$ python -q
>>> import numpy as np
>>> from numpy import linalg as LA
>>> np.set_printoptions(precision=2, suppress=True, linewidth=120, legacy="1.25")
>>> rd = lambda a: np.round(a, 2) + 0
>>> K = np.load("case5.npy")
>>> K
array([[-0.7,  0. , -2.4,  0.8,  0.1,  1.7, -0.3,  0.7,  0.5],
       [ 0.8, -0.6, -1.6, -1. , -0.5, -0.8,  0.7,  0.3, -0.1],
       [ 0.8,  1.5, -0.8,  1.3, -1.5, -0.4, -0.8, -0.6,  0.7],
       [ 0.6, -0.6, -1. , -1.2, -1.2, -1.7,  1.5, -0.8, -2.1],
       [-0.1,  3.6, -0.7,  0.5,  0.6,  0.2,  0.6,  0.1, -0.9],
       [-1.5, -5.1,  0.1, -0.3, -0.1,  1.7, -0.6,  1.7,  0.3],
       [-0.3, -1.8,  0.2, -1.5,  0.3,  0.8, -0.3,  0.6, -0.1]])
>>> f = np.array([0, -1, 0])
>>> np.convolve(K[5], f)
array([ 0. ,  1.5,  5.1, -0.1,  0.3,  0.1, -1.7,  0.6, -1.7, -0.3,  0. ])
>>> gram = K.T @ K
>>> print(rd(np.diag(gram)))
[ 4.48 45.18 10.5   7.36  4.41 10.15  4.28  4.84  6.07]
>>> (K @ K.T).shape
(7, 7)
>>> rd(LA.eigvalsh(gram)[::-1])
array([54.38, 20.5 , 11.65,  7.44,  2.21,  0.73,  0.37,  0.  ,  0.  ])
>>> np.allclose(gram, gram.T)
True
>>> x = np.array([4, 5, 4, 2, 5, 2, 5, 2, 3])
>>> h = np.maximum(K @ x, 0)
>>> rd(np.tanh(K @ x))
array([-1.  , -1.  , -0.86, -1.  ,  1.  , -1.  , -1.  ])
>>> print(rd(np.maximum(K @ x, 0) - np.maximum(-K @ x, 0)))
[ -5.5  -8.5  -1.3 -16.8  19.7 -27.5  -9.9]
>>> K * (h > 1e-9)[:, None]
array([[-0. ,  0. , -0. ,  0. ,  0. ,  0. , -0. ,  0. ,  0. ],
       [ 0. , -0. , -0. , -0. , -0. , -0. ,  0. ,  0. , -0. ],
       [ 0. ,  0. , -0. ,  0. , -0. , -0. , -0. , -0. ,  0. ],
       [ 0. , -0. , -0. , -0. , -0. , -0. ,  0. , -0. , -0. ],
       [-0.1,  3.6, -0.7,  0.5,  0.6,  0.2,  0.6,  0.1, -0.9],
       [-0. , -0. ,  0. , -0. , -0. ,  0. , -0. ,  0. ,  0. ],
       [-0. , -0. ,  0. , -0. ,  0. ,  0. , -0. ,  0. , -0. ]])
>>> rd(K.T @ h)
array([ -1.97,  70.92, -13.79,   9.85,  11.82,   3.94,  11.82,   1.97, -17.73])
>>> np.flatnonzero(h > 1e-9)
array([4])
>>> A = np.loadtxt("a.csv", delimiter=",")
>>> rd(A)
array([[ 0.84,  0.11, -0.11, -0.25, -0.25, -0.25, -0.25,  0.11, -0.02],
       [ 0.11,  0.92,  0.08,  0.18,  0.18,  0.18,  0.18, -0.08,  0.02],
       [-0.11,  0.08,  0.92, -0.18, -0.18, -0.18, -0.18,  0.08, -0.02],
       [-0.25,  0.18, -0.18,  0.6 , -0.4 , -0.4 , -0.4 ,  0.18, -0.04],
       [-0.25,  0.18, -0.18, -0.4 ,  0.6 , -0.4 , -0.4 ,  0.18, -0.04],
       [-0.25,  0.18, -0.18, -0.4 , -0.4 ,  0.6 , -0.4 ,  0.18, -0.04],
       [-0.25,  0.18, -0.18, -0.4 , -0.4 , -0.4 ,  0.6 ,  0.18, -0.04],
       [ 0.11, -0.08,  0.08,  0.18,  0.18,  0.18,  0.18,  0.92,  0.02],
       [-0.02,  0.02, -0.02, -0.04, -0.04, -0.04, -0.04,  0.02,  1.  ]])
>>> print(rd(LA.norm(A, 1)), rd(LA.norm(A, np.inf)))
2.63 2.63
>>> rd(A[8] @ A[1])
0.0
>>> rd(LA.norm(A) ** 2 / LA.norm(A, 2) ** 2)
9.0
>>> rd(LA.norm(A, 2))
1.0
>>> rd(LA.norm(A[8] - A[1]))
1.41
>>> rd(LA.norm(A[8], 1)), rd(LA.norm(A[8], np.inf))
(1.21, 1.0)
>>> Q, V = LA.qr(A[:, :4])[0], LA.qr(A[:, 4:])[0]
>>> s = LA.svd(Q.T @ V, compute_uv=False)
>>> rd(LA.norm(Q @ Q.T - V @ V.T, 2))
1.0
>>> x = np.array([-2, -2, 2, 2, -2, 0, 2, 0, 2])
>>> rd(A.T @ (A @ x))
array([-2., -2.,  2.,  2., -2.,  0.,  2.,  0.,  2.])
>>> rd(np.abs(LA.eigvals(A)))
array([1., 1., 1., 1., 1., 1., 1., 1., 1.])
>>> rd(np.sort(np.abs(np.degrees(np.angle(LA.eigvals(A))))))
array([  0.,   0.,   0.,   0.,   0.,   0.,   0.,   0., 180.])
>>> 9 - LA.matrix_rank(A - np.eye(9), tol=1e-8)
8
>>> [p for p in range(1, 25) if np.allclose(LA.matrix_power(A, p), np.eye(9))]
[2, 4, 6, 8, 10, 12, 14, 16, 18, 20, 22, 24]
>>> x = np.array([2, 1, 0, 2, 2, 0, 2, 1, 2])
>>> LA.norm(A @ x) <= LA.norm(A, 2) * LA.norm(x) + 1e-9
True
>>> rd(A @ np.ones(9))
array([-0.08,  1.77,  0.23, -0.7 , -0.7 , -0.7 , -0.7 ,  1.77,  0.85])
>>> rd((A * x).sum(axis=1))
array([ 0.34,  2.18, -1.18, -0.6 , -0.6 , -2.6 , -0.6 ,  2.18,  1.76])
>>> rd(np.einsum("ij,j->i", A, x))
array([ 0.34,  2.18, -1.18, -0.6 , -0.6 , -2.6 , -0.6 ,  2.18,  1.76])
>>> rd(A * x)
array([[ 1.68,  0.11,  0.  , -0.51, -0.51,  0.  , -0.51,  0.11, -0.05],
       [ 0.23,  0.92,  0.  ,  0.36,  0.36,  0.  ,  0.36, -0.08,  0.03],
       [-0.23,  0.08,  0.  , -0.36, -0.36,  0.  , -0.36,  0.08, -0.03],
       [-0.51,  0.18,  0.  ,  1.21, -0.79,  0.  , -0.79,  0.18, -0.07],
       [-0.51,  0.18,  0.  , -0.79,  1.21,  0.  , -0.79,  0.18, -0.07],
       [-0.51,  0.18,  0.  , -0.79, -0.79,  0.  , -0.79,  0.18, -0.07],
       [-0.51,  0.18,  0.  , -0.79, -0.79,  0.  ,  1.21,  0.18, -0.07],
       [ 0.23, -0.08,  0.  ,  0.36,  0.36,  0.  ,  0.36,  0.92,  0.03],
       [-0.05,  0.02,  0.  , -0.07, -0.07,  0.  , -0.07,  0.02,  1.99]])
>>> [round(float(LA.det(A[:i, :i])), 2) + 0 for i in range(1, 10)]
[0.84, 0.76, 0.67, 0.28, -0.12, -0.52, -0.91, -1.0, -1.0]
>>> feats = np.load("x.npy")
>>> feats
array([[-2.36, -0.99,  2.63, -1.13,  2.02],
       [-1.32, -0.58,  1.54, -0.66,  1.12],
       [ 4.76, -0.21,  0.49, -0.07, -4.9 ],
       [ 2.39,  0.51, -1.37,  0.62, -2.23],
       [-2.34,  0.24, -0.6 ,  0.18,  2.46],
       [-4.56, -1.44,  3.84, -1.68,  4.08]])
>>> W1 = np.array([[2, -2, 0, 2, 1, 1],
...     [1, -2, 0, -3, 1, 0],
...     [0, 3, -2, 3, 0, 2],
...     [0, -3, 1, 1, -1, 0],
...     [1, -3, 0, 0, 2, -1]])
>>> b = np.array([0, 2, -1, 1, 2, 1])
>>> act = np.maximum(feats @ W1 + b, 0)
>>> (act > 0).astype(int)
array([[0, 1, 0, 1, 1, 1],
       [0, 1, 0, 1, 1, 1],
       [1, 1, 0, 1, 0, 1],
       [1, 0, 1, 1, 0, 1],
       [0, 0, 1, 0, 1, 0],
       [0, 1, 0, 1, 1, 1]])
>>> basis = np.array([[-2, -1], [1, 0], [3, -4], [3, -3], [1, 3], [-5, -4]])
>>> rd(act @ basis)
array([[ 26.37, -14.09],
       [ 16.02,  -9.74],
       [-20.09, -88.62],
       [-11.16, -26.3 ],
       [  5.78,  12.4 ],
       [ 42.08,  -0.76]])
>>> W1 @ basis
array([[ -4,  -9],
       [-12,  11],
       [ -4,  -9],
       [  2, -10],
       [  2,   9]])
